In [1]: import numpy as np

In [2]: np.set_printoptions(suppress=True, linewidth=160)

In [3]: def rd(a):
   ...:     return np.round(a, 3) + 0
   ...: 

In [4]: data = 4 * np.eye(4) + np.ones((4, 4))

In [5]: data
Out[5]: 
array([[5., 1., 1., 1.],
       [1., 5., 1., 1.],
       [1., 1., 5., 1.],
       [1., 1., 1., 5.]])

In [6]: data.ravel(order="F")
Out[6]: array([5., 1., 1., 1., 1., 5., 1., 1., 1., 1., 5., 1., 1., 1., 1., 5.])

In [7]: blk = data.reshape(4, 2, -1)

In [8]: blk.transpose(1, 0, 2)
Out[8]: 
array([[[5., 1.],
        [1., 5.],
        [1., 1.],
        [1., 1.]],

       [[1., 1.],
        [1., 1.],
        [5., 1.],
        [1., 5.]]])

In [9]: blk[:, 0]
Out[9]: 
array([[5., 1.],
       [1., 5.],
       [1., 1.],
       [1., 1.]])

In [10]: blk.sum(axis=1)
Out[10]: 
array([[6., 2.],
       [2., 6.],
       [6., 2.],
       [2., 6.]])

In [11]: blk.shape
Out[11]: (4, 2, 2)

In [12]: M2 = np.linalg.inv(data)

In [13]: rd(np.linalg.det(data) * M2)
Out[13]: 
array([[112., -16., -16., -16.],
       [-16., 112., -16., -16.],
       [-16., -16., 112., -16.],
       [-16., -16., -16., 112.]])

In [14]: (np.abs(M2) > 1e-9).astype(int)
Out[14]: 
array([[1, 1, 1, 1],
       [1, 1, 1, 1],
       [1, 1, 1, 1],
       [1, 1, 1, 1]])

In [15]: rd(np.linalg.cond(data))
Out[15]: np.float64(2.0)

In [16]: rd(np.linalg.det(data) * np.linalg.det(M2))
Out[16]: np.float64(1.0)

In [17]: rd(data @ M2)
Out[17]: 
array([[1., 0., 0., 0.],
       [0., 1., 0., 0.],
       [0., 0., 1., 0.],
       [0., 0., 0., 1.]])

In [18]: rd(M2)
Out[18]: 
array([[ 0.219, -0.031, -0.031, -0.031],
       [-0.031,  0.219, -0.031, -0.031],
       [-0.031, -0.031,  0.219, -0.031],
       [-0.031, -0.031, -0.031,  0.219]])

In [19]: M2 = np.array([[0, 2, 1, 0], [1, -2, 2, -2], [-2, 0, 0, 2], [-1, 0, -1, 1]])

In [20]: W2 = np.array([[0]])

In [21]: E = np.block([[M2, np.zeros((4, 1))], [np.zeros((1, 4)), W2]])

In [22]: E
Out[22]: 
array([[ 0.,  2.,  1.,  0.,  0.],
       [ 1., -2.,  2., -2.,  0.],
       [-2.,  0.,  0.,  2.,  0.],
       [-1.,  0., -1.,  1.,  0.],
       [ 0.,  0.,  0.,  0.,  0.]])

In [23]: # looks like rank 4

In [24]: U, sig, Vh = np.linalg.svd(E)

In [25]: V = Vh[:(sig > 1e-8).sum()]

In [26]: rng = np.random.default_rng(31)

In [27]: x0 = E[2] + 4 * E[4] + rng.integers(2) * np.eye(5)[1]

In [28]: x0
Out[28]: array([-2.,  1.,  0.,  2.,  0.])

In [29]: rd(np.diag(V.T @ V))
Out[29]: array([1., 1., 1., 1., 0.])

In [30]: rd(V.T @ V)
Out[30]: 
array([[1., 0., 0., 0., 0.],
       [0., 1., 0., 0., 0.],
       [0., 0., 1., 0., 0.],
       [0., 0., 0., 1., 0.],
       [0., 0., 0., 0., 0.]])

In [31]: U, sig, Vh = np.linalg.svd(E, full_matrices=False)

In [32]: (sig > 1e-8).sum()
Out[32]: np.int64(4)

In [33]: np.abs(U[:, 0]).round(6).argmax()
Out[33]: np.int64(1)

In [34]: U.shape, sig.shape, Vh.shape
Out[34]: ((5, 5), (5,), (5, 5))

In [35]: rd(U.T @ E @ Vh.T)
Out[35]: 
array([[4.424, 0.   , 0.   , 0.   , 0.   ],
       [0.   , 2.47 , 0.   , 0.   , 0.   ],
       [0.   , 0.   , 1.814, 0.   , 0.   ],
       [0.   , 0.   , 0.   , 0.202, 0.   ],
       [0.   , 0.   , 0.   , 0.   , 0.   ]])

In [36]: rd(sig)
Out[36]: array([4.424, 2.47 , 1.814, 0.202, 0.   ])

In [37]: rd(U.T @ U)
Out[37]: 
array([[1., 0., 0., 0., 0.],
       [0., 1., 0., 0., 0.],
       [0., 0., 1., 0., 0.],
       [0., 0., 0., 1., 0.],
       [0., 0., 0., 0., 1.]])

In [38]: rd(np.sqrt((sig ** 2).sum())), rd(np.linalg.norm(E))
Out[38]: (np.float64(5.385), np.float64(5.385))

In [39]: rd(sig / sig[0])
Out[39]: array([1.   , 0.558, 0.41 , 0.046, 0.   ])

In [40]: rd(np.cumsum(sig ** 2) / np.sum(sig ** 2))
Out[40]: array([0.675, 0.885, 0.999, 1.   , 1.   ])

In [41]: hat = np.triu(np.array([[3, 1, 0, 3, -3],
    ...:     [-2, 1, 1, -2, -1],
    ...:     [3, 1, -3, -2, -3],
    ...:     [-2, -2, 2, 1, 3],
    ...:     [3, -3, 3, -1, 3]]), 1) + np.eye(5)

In [42]: M2 = hat @ E @ np.linalg.inv(hat)

In [43]: np.trace(M2), np.trace(E)
Out[43]: (np.float64(-1.0), np.float64(-1.0))

In [44]: rd(np.linalg.det(M2))
Out[44]: np.float64(0.0)

In [45]: M2
Out[45]: 
array([[ -2.,   2.,  -2.,   7., -31.],
       [  1.,  -3.,   7.,   3.,  12.],
       [  0.,   0.,   2.,   4.,  -6.],
       [ -1.,   1.,  -2.,   2., -14.],
       [  0.,   0.,   0.,   0.,   0.]])

In [46]: rd(np.poly(M2))
Out[46]: array([ 1.,  1.,  0., 14.,  4.,  0.])

In [47]: np.linalg.matrix_rank(M2)
Out[47]: np.int64(4)
